>>> import numpy as np
>>> np.set_printoptions(precision=1, suppress=True, linewidth=200, sign=" ")
>>> W0 = np.load("out5.npy")
>>> print(W0)
[[ 0.3  0.   1.   0.   0.   0.   0. ]
 [ 0.   1.   0.   0.   0.   0.   0. ]
 [-1.   0.   0.3  0.   0.   0.   0. ]
 [ 0.   0.   0.   1.   0.   0.   0. ]
 [ 0.   0.   0.   0.   1.   0.   0. ]
 [ 0.   0.   0.   0.   0.   1.   0. ]
 [ 0.   0.   0.   0.   0.   0.   1. ]]
>>> print(np.sort(np.linalg.eigvals(W0).real))
[ 0.3  0.3  1.   1.   1.   1.   1. ]
>>> print(W0 @ W0)
[[-0.8  0.   0.6  0.   0.   0.   0. ]
 [ 0.   1.   0.   0.   0.   0.   0. ]
 [-0.6  0.  -0.8  0.   0.   0.   0. ]
 [ 0.   0.   0.   1.   0.   0.   0. ]
 [ 0.   0.   0.   0.   1.   0.   0. ]
 [ 0.   0.   0.   0.   0.   1.   0. ]
 [ 0.   0.   0.   0.   0.   0.   1. ]]
>>> feats = np.loadtxt("sample13.csv", delimiter=",")
>>> print(feats)
[[ 0.  0.  1.  0.  0.]
 [ 0.  0.  0.  1.  1.]
 [ 1.  0.  0.  0.  0.]
 [ 0.  1.  0.  0.  0.]
 [ 0.  1.  0.  0.  0.]]
>>> evals, vecs = np.linalg.eigvalsh(feats)
Traceback (most recent call last):
  File "<python-input-8>", line 1, in <module>
    evals, vecs = np.linalg.eigvalsh(feats)
    ^^^^^^^^^^^
ValueError: too many values to unpack (expected 2)
>>> evals, vecs = np.linalg.eigh(feats)
>>> print(np.linalg.eigvalsh(feats @ feats))
[ 0.  1.  1.  2.  2.]
>>> print(np.round(vecs.T @ feats @ vecs, 1) + 0)
[[-1.4  0.   0.   0.   0. ]
 [ 0.  -1.   0.   0.   0. ]
 [ 0.   0.   0.   0.   0. ]
 [ 0.   0.   0.   1.   0. ]
 [ 0.   0.   0.   0.   1.4]]
>>> print((evals > 1e-8).sum(), (evals < -1e-8).sum())
2 2
>>> rk = np.linalg.matrix_rank(feats)
>>> print(rk)
4
>>> N = np.linalg.svd(feats)[2][rk:].T
>>> print(N.shape)
(5, 1)
>>> print([int(np.linalg.matrix_rank(np.delete(feats, i, axis=0))) for i in range(5)])
[3, 3, 3, 4, 4]
>>> print(N @ N.T)
[[ 0.   0.   0.   0.   0. ]
 [ 0.   0.   0.   0.   0. ]
 [ 0.   0.   0.   0.   0. ]
 [ 0.   0.   0.   0.5 -0.5]
 [ 0.   0.   0.  -0.5  0.5]]
>>> Y = np.array([[3, 4], [-3, -5]])
>>> W2 = np.kron(Y, feats)
>>> print(W2)
[[ 0.  0.  3.  0.  0.  0.  0.  4.  0.  0.]
 [ 0.  0.  0.  3.  3.  0.  0.  0.  4.  4.]
 [ 3.  0.  0.  0.  0.  4.  0.  0.  0.  0.]
 [ 0.  3.  0.  0.  0.  0.  4.  0.  0.  0.]
 [ 0.  3.  0.  0.  0.  0.  4.  0.  0.  0.]
 [-0. -0. -3. -0. -0. -0. -0. -5. -0. -0.]
 [-0. -0. -0. -3. -3. -0. -0. -0. -5. -5.]
 [-3. -0. -0. -0. -0. -5. -0. -0. -0. -0.]
 [-0. -3. -0. -0. -0. -0. -5. -0. -0. -0.]
 [-0. -3. -0. -0. -0. -0. -5. -0. -0. -0.]]
>>> print(round(np.linalg.norm(W2, 2), 1), round(np.linalg.norm(Y, 2) * np.linalg.norm(feats, 2), 1))
10.8 10.8
